$ python -q
>>> import numpy as np
>>> from numpy import linalg as LA
>>> np.set_printoptions(precision=2, suppress=True, linewidth=140)
>>> X = np.load("case2.npy")
>>> X
array([[-1, -1,  0,  1, -1,  2, -2],
       [ 0,  1,  3, -3,  3, -1, -1],
       [ 0,  0, -3,  0, -2,  1, -1],
       [ 0,  0,  0, -2, -3, -2,  1],
       [ 0,  0,  0,  0, -3,  2, -1],
       [ 0,  0,  0,  0,  0,  0,  3],
       [ 0,  0,  0,  0,  0,  0,  2]])
>>> Uu, sv, Vh = LA.svd(X)
>>> evecs = Vh[:(sv > 1e-8).sum()]
>>> rng = np.random.default_rng(92)
>>> x = X[3] + -3 * X[6] + rng.integers(2) * np.eye(7)[6]
>>> x
array([ 0.,  0.,  0., -2., -3., -2., -5.])
>>> np.round(LA.norm(x - evecs.T @ evecs @ x), 2)
np.float64(0.0)
>>> np.diag(evecs.T @ evecs)
array([0.58, 0.48, 1.  , 0.95, 0.99, 0.99, 1.  ])
>>> np.allclose(evecs.T @ evecs @ x, x)
True
>>> np.allclose(X, X.T)
False
>>> (X - X.T) / 2
array([[ 0. , -0.5,  0. ,  0.5, -0.5,  1. , -1. ],
       [ 0.5,  0. ,  1.5, -1.5,  1.5, -0.5, -0.5],
       [ 0. , -1.5,  0. ,  0. , -1. ,  0.5, -0.5],
       [-0.5,  1.5,  0. ,  0. , -1.5, -1. ,  0.5],
       [ 0.5, -1.5,  1. ,  1.5,  0. ,  1. , -0.5],
       [-1. ,  0.5, -0.5,  1. , -1. ,  0. ,  1.5],
       [ 1. ,  0.5,  0.5, -0.5,  0.5, -1.5,  0. ]])
>>> round(np.abs(LA.eigvals(X)).max(), 2)
np.float64(3.0)
>>> LA.matrix_power(X, 4)
array([[   1,    0,  -30,    0,  -56,   28,  -27],
       [   0,    1,  -60,   15,  -57,   68,  -57],
       [   0,    0,   81,    0,  216, -135,  120],
       [   0,    0,    0,   16,  195,  -98,   69],
       [   0,    0,    0,    0,   81,  -54,   55],
       [   0,    0,    0,    0,    0,    0,   24],
       [   0,    0,    0,    0,    0,    0,   16]])
>>> np.prod(np.diag(X)), round(LA.det(X), 2)
(np.int64(0), np.float64(0.0))
>>> LA.matrix_rank(X - X[0, 0] * np.eye(7))
np.int64(6)
>>> np.sort(LA.eigvals(X))
array([-3., -3., -2., -1.,  0.,  1.,  2.])
>>> np.abs(np.diag(LA.qr(X)[1])) > 1e-9
array([ True,  True,  True,  True,  True, False,  True])
>>> np.allclose(X[:-1].T @ LA.lstsq(X[:-1].T, X[-1])[0], X[-1])
True
>>> M2 = X / np.sqrt((X ** 2).mean(axis=1, keepdims=True))
>>> LA.matrix_rank(X - X.mean(axis=1, keepdims=True))
np.int64(6)
>>> mat = np.array([[-1.0, 1.0, 0.0, 0.0, 0.0, 0.0, 0.0],
...     [0.0, -1.0, 1.0, 0.0, 0.0, 0.0, 0.0],
...     [0.0, 0.0, -1.0, 1.0, 0.0, 0.0, 0.0],
...     [0.0, 0.0, 0.0, -1.0, 1.0, 0.0, 0.0],
...     [0.0, 0.0, 0.0, 0.0, -1.0, 1.0, 0.0],
...     [0.0, 0.0, 0.0, 0.0, 0.0, -1.0, 1.0],
...     [0.0, 0.0, 0.0, 0.0, 0.0, 0.0, -1.0]])
>>> u = np.array([-1, -3, 3, -3, -2, 2, -1])
>>> M2 = mat + np.outer(u, np.eye(7)[3])
>>> round(float(LA.det(M2) / LA.det(mat)), 2), np.round(1 + LA.solve(mat, u)[3], 2)
(5.0, np.float64(5.0))
>>> LA.matrix_rank(M2 - mat)
np.int64(1)
>>> feats = np.loadtxt("run1.csv", delimiter=",")
>>> feats
array([[-0.62,  2.05,  6.51],
       [-0.45,  1.79,  5.26],
       [-0.18,  1.33,  3.23],
       [-0.01,  1.03,  2.1 ],
       [ 0.09,  0.82,  1.4 ],
       [ 0.16,  0.64,  0.87],
       [ 0.22,  0.45,  0.38],
       [ 0.25,  0.27,  0.03],
       [ 0.22,  0.11, -0.15],
       [ 0.18,  0.06, -0.15],
       [-0.7 ,  0.23,  0.49],
       [-3.49,  2.05, -2.4 ],
       [-4.21,  2.6 , -4.17],
       [-5.95,  3.96, -9.79]])
>>> C2 = np.cov(feats, rowvar=False)
>>> np.argwhere(np.triu(np.abs(np.corrcoef(feats.T)) > 0.8, 1))
array([[0, 1]])
>>> feats.std(axis=0)
array([1.92, 1.09, 3.84])
>>> np.median(feats, axis=0)
array([-0.1 ,  0.93,  0.43])
